$ python3 -q
>>> import numpy as np
>>> np.set_printoptions(precision=1, suppress=True, linewidth=160)
>>> rd = lambda a: np.round(a, 1) + 0
>>> m1 = np.array([[-2, 5, -3], [-3, -2, 5], [5, -3, -2]])
>>> P = np.triu(np.array([[-6, 3, 7], [6, -7, 6], [-7, -3, 4]]), 1) + np.eye(3)
>>> B = P @ m1 @ np.linalg.inv(P)
>>> np.linalg.matrix_rank(B)
np.int64(2)
>>> P @ m1 - m1 @ P
array([[ 26., -21., -15.],
       [ 30.,  -9.,  21.],
       [  0., -15., -17.]])
>>> np.linalg.cond(m1) > 100
np.True_
>>> np.linalg.matrix_rank(m1, rtol=0.1)
np.int64(2)
>>> [round(float(x), 1) for x in np.linalg.svd(m1, compute_uv=False)[:3]]
[7.5, 7.5, 0.0]
>>> data = np.load("a.npy")
>>> data
array([[ 0, -5, -7,  7],
       [ 5,  0,  2,  4],
       [ 7, -2,  0,  1],
       [-7, -4, -1,  0]])
>>> data.sum(axis=0)
array([  5, -11,  -6,  12])
>>> rd(np.linalg.svd(data, compute_uv=False))
array([11.6, 11.6,  3.2,  3.2])
>>> np.diff(data, axis=0)
array([[  5,   5,   9,  -3],
       [  2,  -2,  -2,  -3],
       [-14,  -2,  -1,  -1]])
>>> np.abs(data).max()
np.int64(7)
>>> data - data[0]
array([[ 0,  0,  0,  0],
       [ 5,  5,  9, -3],
       [ 7,  3,  7, -6],
       [-7,  1,  6, -7]])
>>> np.count_nonzero(data)
np.int64(12)
>>> data.shape
(4, 4)
>>> rd(np.linalg.norm(data))
np.float64(17.0)
>>> np.kron(np.eye(2, dtype=int), data)
array([[ 0, -5, -7,  7,  0,  0,  0,  0],
       [ 5,  0,  2,  4,  0,  0,  0,  0],
       [ 7, -2,  0,  1,  0,  0,  0,  0],
       [-7, -4, -1,  0,  0,  0,  0,  0],
       [ 0,  0,  0,  0,  0, -5, -7,  7],
       [ 0,  0,  0,  0,  5,  0,  2,  4],
       [ 0,  0,  0,  0,  7, -2,  0,  1],
       [ 0,  0,  0,  0, -7, -4, -1,  0]])
>>> np.einsum("ij,ji->", data, data)
np.int64(-288)
>>> rd(np.poly(data))
array([   1.,    0.,  144.,    0., 1369.])
>>> rd(np.linalg.det(data.T))
np.float64(1369.0)
>>> rd(np.linalg.eigvals(data))
array([0.+11.6j, 0.-11.6j, 0. +3.2j, 0. -3.2j])
>>> rd(np.linalg.eigvals(data).sum().real)
np.float64(0.0)
>>> gram = data.T @ data
>>> rd(np.linalg.eigvalsh(gram)[::-1])
array([133.8, 133.8,  10.2,  10.2])
>>> np.allclose(gram, gram.T)
True
>>> np.trace(gram), (data ** 2).sum()
(np.int64(288), np.int64(288))
>>> (data @ data.T).shape
(4, 4)
>>> rng = np.random.default_rng(8436)
>>> z = rng.permutation(4)
>>> z
array([3, 1, 0, 2])
>>> B = data[z][:, z]
>>> B
array([[ 0, -4, -7, -1],
       [ 4,  0,  5,  2],
       [ 7, -5,  0, -7],
       [ 1, -2,  7,  0]])
>>> rd(np.sort(np.abs(np.linalg.eigvals(B))))
array([ 3.2,  3.2, 11.6, 11.6])
>>> np.allclose(B, data)
False
>>> np.trace(B)
np.int64(0)
>>> np.diag(B)
array([0, 0, 0, 0])
>>> W0 = np.load("run8.npy")
>>> W0
array([[-12,   6,   8,  12],
       [-18,   9,  12,  18]])
>>> left, sigma, VT = np.linalg.svd(W0)
>>> np.argmax(sigma[:-1] / (sigma[1:] + 1e-6)) + 1
np.int64(1)
>>> B = left[:, :1] @ np.diag(sigma[:1]) @ VT[:1]
>>> rd(B)
array([[-12.,   6.,   8.,  12.],
       [-18.,   9.,  12.,  18.]])
>>> np.linalg.matrix_rank(B)
np.int64(1)
